>>> import numpy as np
>>> np.set_printoptions(precision=1, suppress=True, linewidth=160)
>>> def rnd(a):
...     return np.round(a, 1) + 0
... 
>>> M = np.loadtxt("a.csv", delimiter=",")
>>> rnd(M)
array([[ 0. , -0.8,  0.6],
       [-0.4, -0.5, -0.8],
       [ 0.9, -0.3, -0.3]])
>>> # orthonormal columns
>>> rnd(M[:, 1] @ M[:, 2])
np.float64(0.0)
>>> rnd(np.linalg.pinv(M))
array([[ 0. , -0.4,  0.9],
       [-0.8, -0.5, -0.3],
       [ 0.6, -0.8, -0.3]])
>>> rnd(M.T @ M)
array([[1., 0., 0.],
       [0., 1., 0.],
       [0., 0., 1.]])
>>> A = np.load("w.npy")
>>> A
array([[-4,  1,  3,  0,  3,  0, -1,  0, -3, -3],
       [ 1,  4, -1,  0, -4,  1, -2, -1,  2,  0],
       [ 3, -1, -4, -4, -2,  0, -3, -1, -1,  2],
       [ 0,  0, -4,  0,  0,  2, -1,  1,  0,  3],
       [ 3, -4, -2,  0, -2,  1,  1,  0,  2, -2],
       [ 0,  1,  0,  2,  1, -4,  3,  0,  2, -1],
       [-1, -2, -3, -1,  1,  3,  0,  2,  1, -1],
       [ 0, -1, -1,  1,  0,  0,  2, -2, -2, -3],
       [-3,  2, -1,  0,  2,  2,  1, -2,  0, -1],
       [-3,  0,  2,  3, -2, -1, -1, -3, -1, -2]])
>>> other = A[0, 0] * A[1:] - np.outer(A[1:, 0], A[0])
>>> other
array([[  0, -17,   1,   0,  13,  -4,   9,   4,  -5,   3],
       [  0,   1,   7,  16,  -1,   0,  15,   4,  13,   1],
       [  0,   0,  16,   0,   0,  -8,   4,  -4,   0, -12],
       [  0,  13,  -1,   0,  -1,  -4,  -1,   0,   1,  17],
       [  0,  -4,   0,  -8,  -4,  16, -12,   0,  -8,   4],
       [  0,   9,  15,   4,  -1, -12,  -1,  -8,  -7,   1],
       [  0,   4,   4,  -4,   0,   0,  -8,   8,   8,  12],
       [  0,  -5,  13,   0,   1,  -8,  -7,   8,  -9,  -5],
       [  0,   3,   1, -12,  17,   4,   1,  12,  -5,  -1]])
>>> np.flatnonzero(~other.round(6).any(axis=1))
array([], dtype=int64)
>>> J = np.loadtxt("dump.csv", delimiter=",")
>>> rnd(J)
array([[-0.2,  0. ,  0. ],
       [ 0.7,  0. ,  0.1],
       [ 0.4,  0.6, -0.2],
       [ 0.2,  0.1,  0.4],
       [-0.3,  0.3,  0.4],
       [ 0.2, -0.3,  0.4],
       [ 0.3, -0.1, -0.3],
       [ 0.3, -0.2, -0.1],
       [ 0. ,  0.6,  0. ],
       [ 0.2,  0.1,  0. ],
       [-0.1, -0.1, -0.6]])
>>> t = np.radians(36)
>>> r_ = np.eye(3)
>>> r_[1, 1] = r_[2, 2] = np.cos(t)
>>> r_[1, 2], r_[2, 1] = -np.sin(t), np.sin(t)
>>> rnd(r_)
array([[ 1. ,  0. ,  0. ],
       [ 0. ,  0.8, -0.6],
       [ 0. ,  0.6,  0.8]])
>>> other = J @ r_.T
>>> rnd(np.abs(other - J).max(axis=0))
array([0. , 0.4, 0.4])
>>> rnd(np.linalg.svd(J, compute_uv=False)), rnd(np.linalg.svd(other, compute_uv=False))
(array([1., 1., 1.]), array([1., 1., 1.]))
>>> rnd(other)
array([[-0.2,  0. ,  0. ],
       [ 0.7,  0. ,  0.1],
       [ 0.4,  0.6,  0.1],
       [ 0.2, -0.1,  0.4],
       [-0.3,  0. ,  0.5],
       [ 0.2, -0.5,  0.2],
       [ 0.3,  0.1, -0.3],
       [ 0.3, -0.1, -0.2],
       [ 0. ,  0.5,  0.4],
       [ 0.2,  0.1,  0.1],
       [-0.1,  0.3, -0.5]])
>>> np.allclose(J @ J.T, other @ other.T)
True
>>> rnd(np.linalg.det(r_)), rnd(np.trace(r_))
(np.float64(1.0), np.float64(2.6))
>>> other = np.c_[J[:, :2] @ np.array([[-1, 2], [1, -2]]), np.array([2, 7, 0, 2, 7, 9, 7, 4, 4, 1, 5])]
>>> rnd(other)
array([[ 0.2, -0.4,  2. ],
       [-0.7,  1.3,  7. ],
       [ 0.2, -0.5,  0. ],
       [-0.1,  0.2,  2. ],
       [ 0.5, -1.1,  7. ],
       [-0.6,  1.2,  9. ],
       [-0.4,  0.8,  7. ],
       [-0.5,  0.9,  4. ],
       [ 0.7, -1.3,  4. ],
       [ 0. ,  0.1,  1. ],
       [ 0. ,  0. ,  5. ]])
>>> np.linalg.matrix_rank(np.c_[J, other])
np.int64(4)
>>> rnd(np.linalg.lstsq(J, other[:, 0])[0])
array([-1.,  1.,  0.])
>>> np.linalg.matrix_rank(other)
np.int64(2)
>>> hat = J @ np.linalg.solve(J.T @ J, J.T)
>>> rnd(hat @ J[:, 0])
array([-0.2,  0.7,  0.4,  0.2, -0.3,  0.2,  0.3,  0.3,  0. ,  0.2, -0.1])
>>> rnd(hat)
array([[ 0.1, -0.2, -0.1, -0.1,  0.1,  0. , -0.1, -0.1,  0. ,  0. ,  0. ],
       [-0.2,  0.4,  0.2,  0.2, -0.1,  0.2,  0.2,  0.2,  0. ,  0.1, -0.1],
       [-0.1,  0.2,  0.5,  0.1,  0. , -0.2,  0.1,  0. ,  0.3,  0.1,  0.1],
       [-0.1,  0.2,  0.1,  0.2,  0.1,  0.2, -0.1,  0. ,  0.1,  0.1, -0.3],
       [ 0.1, -0.1,  0. ,  0.1,  0.3,  0. , -0.2, -0.2,  0.2,  0. , -0.2],
       [ 0. ,  0.2, -0.2,  0.2,  0. ,  0.4,  0. ,  0.1, -0.2,  0. , -0.2],
       [-0.1,  0.2,  0.1, -0.1, -0.2,  0. ,  0.2,  0.1, -0.1,  0. ,  0.2],
       [-0.1,  0.2,  0. ,  0. , -0.2,  0.1,  0.1,  0.1, -0.1,  0. ,  0. ],
       [ 0. ,  0. ,  0.3,  0.1,  0.2, -0.2, -0.1, -0.1,  0.4,  0.1, -0.1],
       [ 0. ,  0.1,  0.1,  0.1,  0. ,  0. ,  0. ,  0. ,  0.1,  0. ,  0. ],
       [ 0. , -0.1,  0.1, -0.3, -0.2, -0.2,  0.2,  0. , -0.1,  0. ,  0.3]])
>>> rnd(np.linalg.eigvalsh(hat))
array([0., 0., 0., 0., 0., 0., 0., 0., 1., 1., 1.])
>>> rnd(np.diag(hat))
array([0.1, 0.4, 0.5, 0.2, 0.3, 0.4, 0.2, 0.1, 0.4, 0. , 0.3])
>>> d = np.linalg.norm(J[:, None] - J[None], axis=-1)
>>> rnd(np.linalg.norm(J - J.mean(axis=0), axis=1))
array([0.4, 0.5, 0.6, 0.4, 0.6, 0.6, 0.4, 0.3, 0.6, 0. , 0.7])
>>> d[8].round(6).argsort(kind="stable")[:4]
array([8, 2, 4, 9])
>>> d.shape
(11, 11)
>>> d.mean(axis=1).argmax()
np.int64(10)
>>> (d + 1e9 * np.eye(11)).round(6).argmin(axis=1)
array([9, 7, 8, 9, 0, 3, 7, 6, 2, 7, 6])
>>> rnd(np.linalg.norm(J, axis=1))
array([0.2, 0.7, 0.7, 0.5, 0.5, 0.6, 0.4, 0.4, 0.6, 0.2, 0.6])
>>> cen = J - J.mean(axis=0)
>>> vecs = np.linalg.svd(cen)[2][:1]
>>> other = cen - cen @ vecs.T @ vecs
>>> rnd(np.diag(vecs.T @ vecs))
array([0., 0., 1.])
>>> data = np.load("data.npy")
>>> data
array([[ 1,  4, -2],
       [ 4,  1,  4],
       [-2,  4,  1]])
>>> # symmetric
>>> ev, vecs = np.linalg.eig(data)
>>> rnd(np.prod(ev))
np.float64(-99.0)
>>> rnd(np.sort(np.linalg.eigvals(data.T)))
array([-5.7,  3. ,  5.7])
>>> rnd(data @ vecs[:, 0] - ev[0] * vecs[:, 0])
array([0., 0., 0.])
>>> rnd(np.sort(np.linalg.eigvals(np.linalg.inv(data))))
array([-0.2,  0.2,  0.3])
>>> rnd(np.sort(np.linalg.eigvals(data @ data)))
array([ 9., 33., 33.])
>>> E = np.diag(3 * np.array([-4, 5, -1, -4, 5])) + np.array([[2, 1, 2, 4, 2],
...     [1, 4, 2, 3, 3],
...     [2, 2, 3, 2, 4],
...     [1, 1, 5, 4, 2],
...     [0, 2, 1, 0, 1]])
>>> E
array([[-10,   1,   2,   4,   2],
       [  1,  19,   2,   3,   3],
       [  2,   2,   0,   2,   4],
       [  1,   1,   5,  -8,   2],
       [  0,   2,   1,   0,  16]])
>>> rng = np.random.default_rng(90)
>>> z = rng.permutation(5)
>>> z
array([1, 3, 2, 0, 4])
>>> other = E[z][:, z]
>>> other
array([[ 19,   3,   2,   1,   3],
       [  1,  -8,   5,   1,   2],
       [  2,   2,   0,   2,   4],
       [  1,   4,   2, -10,   2],
       [  2,   0,   1,   0,  16]])
>>> np.allclose(other, E)
False
>>> other = np.array([[1.7, 1.3, 0.6, -1.8],
...     [-1.8, 0.5, 0.1, 0.6],
...     [-0.2, -0.9, -2.6, 0.1],
...     [1.4, -0.3, 1.1, -0.2],
...     [0.8, -0.4, 2.0, 0.4],
...     [0.2, 2.1, -1.4, 0.6],
...     [-0.3, -0.4, 0.4, -1.9],
...     [-0.4, -1.0, -0.3, -1.9],
...     [0.5, -0.7, 0.4, 0.4]])
>>> C = np.array([[-0.3, -0.6, 0.2, 1.1, -0.7, 0.2],
...     [0.0, 0.4, -0.8, 2.4, 0.0, 2.0],
...     [-0.9, -1.9, 0.1, 1.0, -1.8, -0.7],
...     [-0.5, -1.2, 0.5, 1.5, -1.2, -1.3]])
>>> arr = other @ C
>>> rnd(arr)
array([[-0.2,  0.5, -1.5,  2.9, -0.1,  4.9],
       [ 0.2,  0.4, -0.4,  0.2,  0.4, -0.2],
       [ 2.4,  4.6,  0.5, -4.8,  4.7, -0.2],
       [-1.3, -2.8,  0.5,  1.6, -2.7, -0.8],
       [-2.2, -4.9,  0.9,  2.5, -4.6, -2.6],
       [ 0.9,  2.7, -1.5,  4.8,  1.7,  4.4],
       [ 0.7,  1.5, -0.6, -3.7,  1.8,  1.3],
       [ 1.3,  2.7, -0.3, -6. ,  3.1,  0.6],
       [-0.7, -1.8,  0.9, -0.1, -1.6, -2.1]])
>>> # looks like rank 4
>>> other = arr / np.linalg.norm(arr, axis=1, keepdims=True)
>>> cov = other @ other.T
>>> (np.abs(cov) > 0.9).astype(int)
array([[1, 0, 0, 0, 0, 0, 0, 0, 0],
       [0, 1, 0, 0, 0, 0, 0, 0, 0],
       [0, 0, 1, 1, 0, 0, 0, 1, 0],
       [0, 0, 1, 1, 1, 0, 0, 0, 0],
       [0, 0, 0, 1, 1, 0, 0, 0, 0],
       [0, 0, 0, 0, 0, 1, 0, 0, 0],
       [0, 0, 0, 0, 0, 0, 1, 1, 0],
       [0, 0, 1, 0, 0, 0, 1, 1, 0],
       [0, 0, 0, 0, 0, 0, 0, 0, 1]])
>>> left, sv, Vt = np.linalg.svd(arr)
>>> vecs = Vt[:(sv > 1e-8).sum()]
>>> x = arr[7] + 5 * arr[3] + rng.integers(2) * np.eye(6)[2]
>>> rnd(x)
array([ -5.2, -11.4,   2.4,   2.1, -10.5,  -3.6])
>>> rnd(np.linalg.norm(x - vecs.T @ vecs @ x))
np.float64(0.0)
>>> rnd(vecs.T @ vecs)
array([[ 0.1,  0.2,  0.1,  0. ,  0.2,  0. ],
       [ 0.2,  0.5,  0. ,  0.1,  0.4,  0. ],
       [ 0.1,  0. ,  1. ,  0. , -0.1,  0. ],
       [ 0. ,  0.1,  0. ,  1. , -0.1,  0. ],
       [ 0.2,  0.4, -0.1, -0.1,  0.4,  0. ],
       [ 0. ,  0. ,  0. ,  0. ,  0. ,  1. ]])
>>> rnd(np.linalg.norm(arr, 2) / np.linalg.norm(arr))
np.float64(0.8)
>>> [round(float(x), 1) for x in np.linalg.svd(arr, compute_uv=False)[:3]]
[14.8, 10.2, 3.4]
>>> np.argsort(-np.linalg.norm(arr, axis=0).round(6), kind="stable")[:3]
array([3, 1, 4])
>>> left, sv, Vt = np.linalg.svd(arr)
>>> np.argmax(sv[:-1] / (sv[1:] + 1e-6)) + 1
np.int64(4)
>>> other = left[:, :4] @ np.diag(sv[:4]) @ Vt[:4]
>>> np.linalg.matrix_rank(arr, rtol=0.05)
np.int64(3)
>>> rnd(other)
array([[-0.2,  0.5, -1.5,  2.9, -0.1,  4.9],
       [ 0.1,  0.4, -0.5,  0.2,  0.4, -0.2],
       [ 2.3,  4.6,  0.5, -4.8,  4.7, -0.2],
       [-1.3, -2.8,  0.5,  1.6, -2.7, -0.8],
       [-2.2, -4.9,  0.9,  2.5, -4.6, -2.6],
       [ 0.9,  2.7, -1.5,  4.8,  1.7,  4.4],
       [ 0.7,  1.5, -0.7, -3.7,  1.8,  1.3],
       [ 1.3,  2.7, -0.3, -6. ,  3.1,  0.6],
       [-0.7, -1.8,  0.9, -0.1, -1.5, -2.1]])
>>> np.linalg.matrix_rank(other)
np.int64(4)
>>> rnd(np.abs(arr - other).max())
np.float64(0.0)
>>> np.argsort(-np.linalg.norm(other, axis=0).round(6), kind="stable")[:3]
array([3, 1, 4])
>>> rnd(np.linalg.norm(other, 2) / np.linalg.norm(other))
np.float64(0.8)
>>> np.linalg.matrix_rank(other, rtol=0.1)
np.int64(3)
>>> W0 = np.loadtxt("arr.csv", delimiter=",")
>>> W0
array([[0., 1., 1., 1., 1., 1., 1., 1., 1., 1., 1.],
       [1., 0., 1., 1., 1., 1., 1., 1., 1., 1., 1.],
       [1., 1., 0., 1., 1., 1., 1., 1., 1., 1., 1.],
       [1., 1., 1., 0., 1., 1., 1., 1., 1., 1., 1.],
       [1., 1., 1., 1., 0., 1., 1., 1., 1., 1., 1.],
       [1., 1., 1., 1., 1., 0., 1., 1., 1., 1., 1.],
       [1., 1., 1., 1., 1., 1., 0., 1., 1., 1., 1.],
       [1., 1., 1., 1., 1., 1., 1., 0., 1., 1., 1.],
       [1., 1., 1., 1., 1., 1., 1., 1., 0., 1., 1.],
       [1., 1., 1., 1., 1., 1., 1., 1., 1., 0., 1.],
       [1., 1., 1., 1., 1., 1., 1., 1., 1., 1., 0.]])
>>> # symmetric
>>> np.argwhere(np.triu(W0))
array([[ 0,  1],
       [ 0,  2],
       [ 0,  3],
       [ 0,  4],
       [ 0,  5],
       [ 0,  6],
       [ 0,  7],
       [ 0,  8],
       [ 0,  9],
       [ 0, 10],
       [ 1,  2],
       [ 1,  3],
       [ 1,  4],
       [ 1,  5],
       [ 1,  6],
       [ 1,  7],
       [ 1,  8],
       [ 1,  9],
       [ 1, 10],
       [ 2,  3],
       [ 2,  4],
       [ 2,  5],
       [ 2,  6],
       [ 2,  7],
       [ 2,  8],
       [ 2,  9],
       [ 2, 10],
       [ 3,  4],
       [ 3,  5],
       [ 3,  6],
       [ 3,  7],
       [ 3,  8],
       [ 3,  9],
       [ 3, 10],
       [ 4,  5],
       [ 4,  6],
       [ 4,  7],
       [ 4,  8],
       [ 4,  9],
       [ 4, 10],
       [ 5,  6],
       [ 5,  7],
       [ 5,  8],
       [ 5,  9],
       [ 5, 10],
       [ 6,  7],
       [ 6,  8],
       [ 6,  9],
       [ 6, 10],
       [ 7,  8],
       [ 7,  9],
       [ 7, 10],
       [ 8,  9],
       [ 8, 10],
       [ 9, 10]])
>>> W0.sum(axis=0)
array([10., 10., 10., 10., 10., 10., 10., 10., 10., 10., 10.])
>>> np.trace(W0 @ W0 @ W0) // 6
np.float64(165.0)
>>> Lm = np.diag(W0.sum(axis=1)) - W0
>>> Lm @ np.ones(11)
array([0., 0., 0., 0., 0., 0., 0., 0., 0., 0., 0.])
>>> (np.linalg.eigvalsh(Lm) < 1e-8).sum()
np.int64(1)
>>> Lm
array([[10., -1., -1., -1., -1., -1., -1., -1., -1., -1., -1.],
       [-1., 10., -1., -1., -1., -1., -1., -1., -1., -1., -1.],
       [-1., -1., 10., -1., -1., -1., -1., -1., -1., -1., -1.],
       [-1., -1., -1., 10., -1., -1., -1., -1., -1., -1., -1.],
       [-1., -1., -1., -1., 10., -1., -1., -1., -1., -1., -1.],
       [-1., -1., -1., -1., -1., 10., -1., -1., -1., -1., -1.],
       [-1., -1., -1., -1., -1., -1., 10., -1., -1., -1., -1.],
       [-1., -1., -1., -1., -1., -1., -1., 10., -1., -1., -1.],
       [-1., -1., -1., -1., -1., -1., -1., -1., 10., -1., -1.],
       [-1., -1., -1., -1., -1., -1., -1., -1., -1., 10., -1.],
       [-1., -1., -1., -1., -1., -1., -1., -1., -1., -1., 10.]])
>>> rnd(np.linalg.eigvalsh(Lm))
array([ 0., 11., 11., 11., 11., 11., 11., 11., 11., 11., 11.])
